In [1]: import numpy as np

In [2]: from numpy import linalg as LA

In [3]: np.set_printoptions(precision=2, suppress=True, linewidth=100)

In [4]: rnd = lambda a: np.round(a, 2) + 0

In [5]: W0 = np.array([[-1.5, -0.8, 1.6, -0.4],
   ...:     [-1.2, -0.7, 0.7, 0.5],
   ...:     [-1.1, -1.0, -0.2, 1.4]])

In [6]: W0.reshape(-1, 2)
Out[6]: 
array([[-1.5, -0.8],
       [ 1.6, -0.4],
       [-1.2, -0.7],
       [ 0.7,  0.5],
       [-1.1, -1. ],
       [-0.2,  1.4]])

In [7]: T = W0.reshape(3, 2, -1)

In [8]: rnd(np.einsum("ihd,ihd->ih", T, T))
Out[8]: 
array([[2.89, 2.72],
       [1.93, 0.74],
       [2.21, 2.  ]])

In [9]: T[:, 0]
Out[9]: 
array([[-1.5, -0.8],
       [-1.2, -0.7],
       [-1.1, -1. ]])

In [10]: np.einsum("ihd,jhd->hij", T, T).shape
Out[10]: (2, 3, 3)

In [11]: T.transpose(1, 0, 2)
Out[11]: 
array([[[-1.5, -0.8],
        [-1.2, -0.7],
        [-1.1, -1. ]],

       [[ 1.6, -0.4],
        [ 0.7,  0.5],
        [-0.2,  1.4]]])

In [12]: T.shape
Out[12]: (3, 2, 2)

In [13]: B = W0 / np.sqrt((W0 ** 2).mean(axis=1, keepdims=True))

In [14]: rnd(B[0])
Out[14]: array([-1.27, -0.68,  1.35, -0.34])

In [15]: rnd(W0 - W0.mean(axis=1, keepdims=True))
Out[15]: 
array([[-1.23, -0.53,  1.88, -0.13],
       [-1.02, -0.52,  0.88,  0.68],
       [-0.88, -0.77,  0.03,  1.62]])

In [16]: LA.matrix_rank(B) == LA.matrix_rank(W0)
Out[16]: np.True_

In [17]: rnd(LA.norm(B, axis=1))
Out[17]: array([2., 2., 2.])

In [18]: A = np.loadtxt("mat.csv", delimiter=",")

In [19]: A
Out[19]: 
array([[-0.01,  0.1 ,  0.  ],
       [ 0.11, -1.1 ,  0.  ],
       [ 0.06, -0.6 ,  0.  ]])

In [20]: np.allclose(A, A.T)
Out[20]: False

In [21]: np.trace(A)
Out[21]: np.float64(-1.11)

In [22]: rnd(np.sort(np.abs(LA.eigvals(A))))
Out[22]: array([0.  , 0.  , 1.11])

In [23]: assert A == A.T
Traceback (most recent call last):
  Cell In[23], line 1
    assert A == A.T
ValueError: The truth value of an array with more than one element is ambiguous. Use a.any() or a.all()


In [24]: rnd(A @ A)
Out[24]: 
array([[ 0.01, -0.11,  0.  ],
       [-0.12,  1.22,  0.  ],
       [-0.07,  0.67,  0.  ]])

In [25]: rnd(np.abs(LA.eigvals(A)).max())
Out[25]: np.float64(1.11)

In [26]: T = np.stack([W0, -3 * W0, W0[::-1]])

In [27]: rnd(T.sum(axis=0))
Out[27]: 
array([[ 1.9,  0.6, -3.4,  2.2],
       [ 1.2,  0.7, -0.7, -0.5],
       [ 0.7,  1.2,  2. , -3.2]])

In [28]: (T @ W0.T).shape
Out[28]: (3, 3, 3)

In [29]: rng = np.random.default_rng(555)

In [30]: lab = rng.permutation(3)

In [31]: lab
Out[31]: array([1, 0, 2])

In [32]: B = A[lab][:, lab]

In [33]: rnd(np.sort(np.abs(LA.eigvals(B))))
Out[33]: array([0.  , 0.  , 1.11])

In [34]: np.allclose(B, A)
Out[34]: False

In [35]: C2 = A.T @ A

In [36]: rnd(LA.eigvalsh(C2)[::-1])
Out[36]: array([1.6, 0. , 0. ])

In [37]: (A @ A.T).shape
Out[37]: (3, 3)

In [38]: rnd(np.diag(C2))
Out[38]: array([0.02, 1.58, 0.  ])

In [39]: LA.matrix_rank(C2)
Out[39]: np.int64(1)

In [40]: hat = np.triu(np.array([[1, 0, 1], [1, 2, 3], [1, 3, 2]]), 1) + np.eye(3)

In [41]: B = hat @ A @ LA.inv(hat)

In [42]: rnd(B)
Out[42]: 
array([[ 0.05, -0.5 ,  1.45],
       [ 0.29, -2.9 ,  8.41],
       [ 0.06, -0.6 ,  1.74]])

In [43]: rnd(np.poly(B))
Out[43]: array([1.  , 1.11, 0.  , 0.  ])

In [44]: rnd(LA.det(B))
Out[44]: np.float64(0.0)

In [45]: rnd(hat @ A - A @ hat)
Out[45]: 
array([[ 0.06, -0.6 , -0.29],
       [ 0.18, -1.8 ,  3.19],
       [ 0.  ,  0.  ,  1.74]])

In [46]: np.trace(B), np.trace(A)
Out[46]: (np.float64(-1.11), np.float64(-1.11))
